$ python3 -q
>>> import numpy as np
>>> import numpy.linalg as la
>>> np.set_printoptions(suppress=True, linewidth=200)
>>> J = np.loadtxt("layer16.csv", delimiter=",")
>>> J
array([[ 1.19, -2.15, -1.23],
       [ 0.97,  1.22,  2.55],
       [-2.28, -0.56,  1.85],
       [-2.1 , -1.5 ,  0.42],
       [-2.33, -4.93, -0.48],
       [-4.53,  0.01, -0.67],
       [ 4.45, -0.17,  0.88],
       [ 4.2 ,  2.12,  2.36],
       [ 2.52,  0.84, -0.33],
       [ 3.69, -0.93,  1.5 ],
       [-0.73, -2.39, -0.34],
       [-3.78, -5.91, -1.64],
       [ 3.18,  1.73,  3.97],
       [ 1.6 ,  4.32,  4.09],
       [-3.38, -0.8 , -0.03],
       [ 1.46, -0.9 ,  2.34],
       [ 2.52, -1.7 , -2.01],
       [-0.17, -3.91,  1.27],
       [ 0.85,  2.12,  2.75],
       [ 0.39,  4.23,  2.5 ],
       [ 2.79,  0.68,  4.21],
       [ 0.08, -1.77, -1.46],
       [ 2.15,  5.26,  3.72],
       [-0.93,  0.35,  2.5 ],
       [-3.43, -0.96,  1.71],
       [-4.87, -3.43, -1.98],
       [ 0.68,  2.44, -1.16],
       [-0.94, -3.77,  0.07],
       [ 2.66,  3.5 ,  0.22],
       [-0.37, -3.07,  2.06],
       [-4.07, -2.01, -2.5 ],
       [-4.31,  0.79,  5.5 ],
       [ 1.08, -2.3 ,  0.53]])
>>> d = la.norm(J[:, None] - J[None], axis=-1)
>>> d.shape
(33, 33)
>>> d.mean(axis=1).argmax()
np.int64(11)
>>> (d + 1e9 * np.eye(33)).round(6).argmin(axis=1)
array([21, 18, 24, 14, 27, 14,  9, 12,  6,  6, 27,  4, 20, 22,  3,  1,  0, 29,  1, 13, 12,  0, 13,  2,  2, 30,  8, 17, 26, 17, 25, 24,  0])
>>> W2 = J[[20, 15]].astype(float)
>>> for _ in range(4):
...     z = la.norm(J[:, None] - W2, axis=-1).argmin(axis=1)
...     W2 = np.array([J[z == j].mean(axis=0) for j in range(2)])
... 
>>> z
array([1, 0, 1, 1, 1, 1, 0, 0, 0, 0, 1, 1, 0, 0, 1, 0, 1, 1, 0, 0, 0, 1, 0, 1, 1, 1, 0, 1, 0, 1, 1, 1, 1])
>>> W2.round(2)
array([[ 2.26,  1.89,  2.11],
       [-1.76, -2.11,  0.19]])
>>> np.round(W2[1] - W2[0], 2)
array([-4.01, -4.  , -1.93])
>>> np.bincount(z)
array([14, 19])
